$ python -q
>>> import numpy as np
>>> np.set_printoptions(precision=2, suppress=True, linewidth=160)
>>> m1 = np.array([[2, 0, 0, 0], [0, -2, 0, 0], [0, 0, 0, 0], [0, 0, 0, 3]])
>>> # triangular: eigenvalues sit on the diagonal
>>> print(m1 @ m1)
[[4 0 0 0]
 [0 4 0 0]
 [0 0 0 0]
 [0 0 0 9]]
>>> print(np.linalg.matrix_power(m1 - np.diag(np.diag(m1)), 4))
[[0 0 0 0]
 [0 0 0 0]
 [0 0 0 0]
 [0 0 0 0]]
>>> print(np.linalg.matrix_rank(m1 - m1[0, 0] * np.eye(4)))
3
>>> w, evecs = np.linalg.eigh(m1)
>>> print(np.abs(evecs[:, -1]).round(6).argmax())
3
>>> print(evecs.T @ m1 @ evecs)
[[-2.  0.  0.  0.]
 [ 0.  0.  0.  0.]
 [ 0.  0.  2.  0.]
 [ 0.  0.  0.  3.]]
>>> print(np.linalg.svd(m1, compute_uv=False))
[3. 2. 2. 0.]
>>> print(np.linalg.eigvalsh(m1 + -2 * np.eye(4)))
[-4. -2.  0.  1.]
>>> print(np.unique(w.round(6) + 0, return_counts=True)[1])
[1 1 1 1]
>>> print(evecs @ np.diag(w) @ evecs.T)
[[ 2.  0.  0.  0.]
 [ 0. -2.  0.  0.]
 [ 0.  0.  0.  0.]
 [ 0.  0.  0.  3.]]
>>> feats = np.load("arr.npy")
>>> print(feats)
[[ 5  4  5  0  2  1]
 [ 0  0  0  0  0  0]
 [10  6  7  5  7  3]
 [ 0  0  0  0  0  0]
 [ 6  8  2  6  8  4]
 [ 3  1  1  2  0  2]
 [ 0  0  0  0  0  0]
 [ 1  4  0  2  1  2]
 [ 7  5  6  3  7  1]
 [ 6  1  3  6  8  0]
 [ 1  4  0  2  1  2]
 [ 9  4  7  3  5  1]]
>>> C2 = np.cov(feats, rowvar=False)
>>> print(np.argwhere(np.triu(np.abs(np.corrcoef(feats.T)) > 0.8, 1)))
[[0 2]
 [0 4]
 [1 5]
 [3 4]]
>>> print(np.round(np.corrcoef(feats[:, 2], feats[:, 4])[0, 1], 2))
0.68
>>> print(C2.shape)
(6, 6)
>>> print(feats.std(axis=0))
[3.49 2.53 2.78 2.18 3.29 1.25]
>>> print(np.argsort(-feats.std(axis=0).round(6), kind="stable"))
[0 4 2 1 3 5]
